$ ipython --no-banner

In [1]: import numpy as np

In [2]: from numpy import linalg as LA

In [3]: np.set_printoptions(precision=2, suppress=True, linewidth=120, floatmode="fixed")

In [4]: X = np.load("out17.npy")

In [5]: X
Out[5]: 
array([[-2, -2, -1],
       [-1, -2, -2],
       [-2, -1, -2]])

In [6]: rng = np.random.default_rng(4217)

In [7]: lab = rng.permutation(3)

In [8]: lab
Out[8]: array([0, 2, 1])

In [9]: A2 = X[lab][:, lab]

In [10]: np.allclose(A2, X)
Out[10]: False

In [11]: A2
Out[11]: 
array([[-2, -1, -2],
       [-2, -2, -1],
       [-1, -2, -2]])

In [12]: np.diag(A2)
Out[12]: array([-2, -2, -2])

In [13]: np.trace(A2)
Out[13]: np.int64(-6)

In [14]: X.sum(axis=1)
Out[14]: array([-5, -5, -5])

In [15]: X.shape
Out[15]: (3, 3)

In [16]: np.unravel_index(np.abs(X).argmax(), X.shape)
Out[16]: (np.int64(0), np.int64(0))

In [17]: data = np.load("case5.npy")

In [18]: data
Out[18]: 
array([[ 3.00, -3.00,  0.00,  0.00,  0.00,  0.00],
       [-3.00,  1.00, -3.00,  0.00,  0.00,  0.00],
       [ 0.00, -3.00,  2.00, -3.00,  0.00,  0.00],
       [ 0.00,  0.00, -3.00,  2.00, -3.00,  0.00],
       [ 0.00,  0.00,  0.00, -3.00,  2.00, -3.00],
       [ 0.00,  0.00,  0.00,  0.00, -3.00,  2.00]])

In [19]: q, evecs = LA.qr(data[:, :3])[0], LA.qr(data[:, 3:])[0]

In [20]: sigma = LA.svd(q.T @ evecs, compute_uv=False)

In [21]: round(LA.norm(q @ q.T - evecs @ evecs.T, 2), 2)
Out[21]: np.float64(1.0)

In [22]: np.degrees(np.arccos(sigma.clip(0, 1)))
Out[22]: array([21.48, 59.32, 90.00])

In [23]: round(float(np.abs(LA.eigvals(data)).max()), 2)
Out[23]: 7.31

In [24]: np.allclose(data @ data.T, data.T @ data)
Out[24]: True

In [25]: np.round(LA.det(data), 2)
Out[25]: np.float64(822.0)

In [26]: np.allclose(data, data.T)
Out[26]: True

In [27]: np.trace(data)
Out[27]: np.float64(12.0)

In [28]: LA.matrix_power(data, 2)
Out[28]: 
array([[ 18.00, -12.00,   9.00,   0.00,   0.00,   0.00],
       [-12.00,  19.00,  -9.00,   9.00,   0.00,   0.00],
       [  9.00,  -9.00,  22.00, -12.00,   9.00,   0.00],
       [  0.00,   9.00, -12.00,  22.00, -12.00,   9.00],
       [  0.00,   0.00,   9.00, -12.00,  22.00, -12.00],
       [  0.00,   0.00,   0.00,   9.00, -12.00,  13.00]])

In [29]: W0 = np.load("w.npy")

In [30]: W0
Out[30]: 
array([[-1.00,  0.00,  0.00,  0.00,  0.00, -2.00],
       [ 0.00, -1.00,  0.00,  0.00,  0.00,  0.00],
       [ 0.00,  0.00, -1.00, -2.00, -2.00,  0.00],
       [ 0.00,  0.00, -2.00, -1.00, -2.00,  0.00],
       [ 0.00,  0.00, -2.00, -2.00, -1.00,  0.00],
       [-2.00,  0.00,  0.00,  0.00,  0.00, -1.00]])

In [31]: q, evecs = LA.qr(W0[:, :4])[0], LA.qr(W0[:, 4:])[0]

In [32]: sigma = LA.svd(q.T @ evecs, compute_uv=False)

In [33]: sigma
Out[33]: array([0.91, 0.80])

In [34]: np.sort(np.abs(LA.eigvals(W0)))
Out[34]: array([1.00, 1.00, 1.00, 1.00, 3.00, 5.00])

In [35]: np.trace(W0)
Out[35]: np.float64(-6.0)

In [36]: np.allclose(W0 @ W0.T, W0.T @ W0)
Out[36]: True

In [37]: np.allclose(W0, W0.T)
Out[37]: True

In [38]: LA.matrix_power(W0, 2)
Out[38]: 
array([[5.00, 0.00, 0.00, 0.00, 0.00, 4.00],
       [0.00, 1.00, 0.00, 0.00, 0.00, 0.00],
       [0.00, 0.00, 9.00, 8.00, 8.00, 0.00],
       [0.00, 0.00, 8.00, 9.00, 8.00, 0.00],
       [0.00, 0.00, 8.00, 8.00, 9.00, 0.00],
       [4.00, 0.00, 0.00, 0.00, 0.00, 5.00]])

In [39]: (W0 + W0.T) / 2
Out[39]: 
array([[-1.00,  0.00,  0.00,  0.00,  0.00, -2.00],
       [ 0.00, -1.00,  0.00,  0.00,  0.00,  0.00],
       [ 0.00,  0.00, -1.00, -2.00, -2.00,  0.00],
       [ 0.00,  0.00, -2.00, -1.00, -2.00,  0.00],
       [ 0.00,  0.00, -2.00, -2.00, -1.00,  0.00],
       [-2.00,  0.00,  0.00,  0.00,  0.00, -1.00]])
